In [1]: import numpy as np

In [2]: from numpy import linalg as LA

In [3]: np.set_printoptions(precision=2, suppress=True, linewidth=140, legacy="1.25")

In [4]: tidy = lambda a: np.round(a, 2) + 0

In [5]: rng = np.random.default_rng(17933)

In [6]: X = rng.normal(size=(31, 3))

In [7]: X = 20 * X / LA.norm(X, axis=1, keepdims=True)

In [8]: tidy(X)
Out[8]: 
array([[ -8.6 ,  15.38,  -9.45],
       [ -0.79,   6.35,  18.95],
       [ -1.  ,  13.15,  15.03],
       [ 14.89,  -8.59,  10.22],
       [ -8.92,  11.49,  13.72],
       [  0.89,   2.98, -19.76],
       [-11.69, -15.48,  -4.86],
       [-19.69,   1.78,  -3.  ],
       [ -7.73, -14.34,  11.6 ],
       [ -5.39,  17.32,   8.42],
       [-18.74,   6.99,   0.21],
       [ 10.26,   1.77,  17.08],
       [-11.42,  14.86,   6.99],
       [ 17.26,  -0.44, -10.1 ],
       [  9.46,  11.72, -13.16],
       [-16.  ,   7.72,  -9.19],
       [ 15.47,  12.49,  -2.13],
       [  9.12,  17.32,   4.13],
       [  4.13, -19.56,  -0.51],
       [ 14.1 ,  14.13,  -1.26],
       [ 13.59,  -0.93,  14.64],
       [  0.76,   0.97, -19.96],
       [ 14.85,  -3.02,  13.05],
       [ 15.79,   3.21,  11.85],
       [  6.08, -16.48,   9.56],
       [-18.83,  -3.19,   5.94],
       [-15.16,  -7.81,  10.45],
       [ 14.7 ,  -5.47,  12.41],
       [-10.85, -13.9 ,   9.44],
       [  4.61, -19.36,   2.02],
       [ 18.59,   4.75,  -5.64]])

In [9]: x0 = np.array([1, 3, 1])

In [10]: y = X @ x0

In [11]: tidy(LA.pinv(X) @ X)
Out[11]: 
array([[1., 0., 0.],
       [0., 1., 0.],
       [0., 0., 1.]])

In [12]: tidy(LA.lstsq(X, y)[0])
Out[12]: array([1., 3., 1.])

In [13]: tidy(LA.solve(X.T @ X, X.T @ y))
Out[13]: array([1., 3., 1.])

In [14]: try:
    ...:     LA.solve(X, y)
    ...: except LA.LinAlgError as e:
    ...:     print(repr(e))
    ...: 
LinAlgError('Last 2 dimensions of the array must be square')

In [15]: y = y + 0.1 * rng.normal(size=31)

In [16]: tidy(y)
Out[16]: 
array([ 28.2 ,  37.23,  53.41,  -0.76,  39.39,  -9.86, -62.98, -17.38, -39.08,  55.08,   2.3 ,  32.73,  40.15,   5.85,  31.39,  -2.06,
        50.82,  65.19, -55.1 ,  55.19,  25.49, -16.23,  18.86,  37.3 , -33.81, -22.49, -28.  ,  10.62, -42.93, -51.4 ,  27.18])

In [17]: c, *_ = LA.lstsq(X, y)

In [18]: tidy(LA.norm(y - X @ c))
Out[18]: 0.39

In [19]: [round(float(LA.norm(LA.solve(X.T @ X + lam * np.eye(3), X.T @ y))), 2) for lam in (0, 1, 10, 100)]
Out[19]: [3.32, 3.32, 3.31, 3.23]

In [20]: tidy(X.T @ (y - X @ c))
Out[20]: array([0., 0., 0.])

In [21]: c.round()
Out[21]: array([1., 3., 1.])
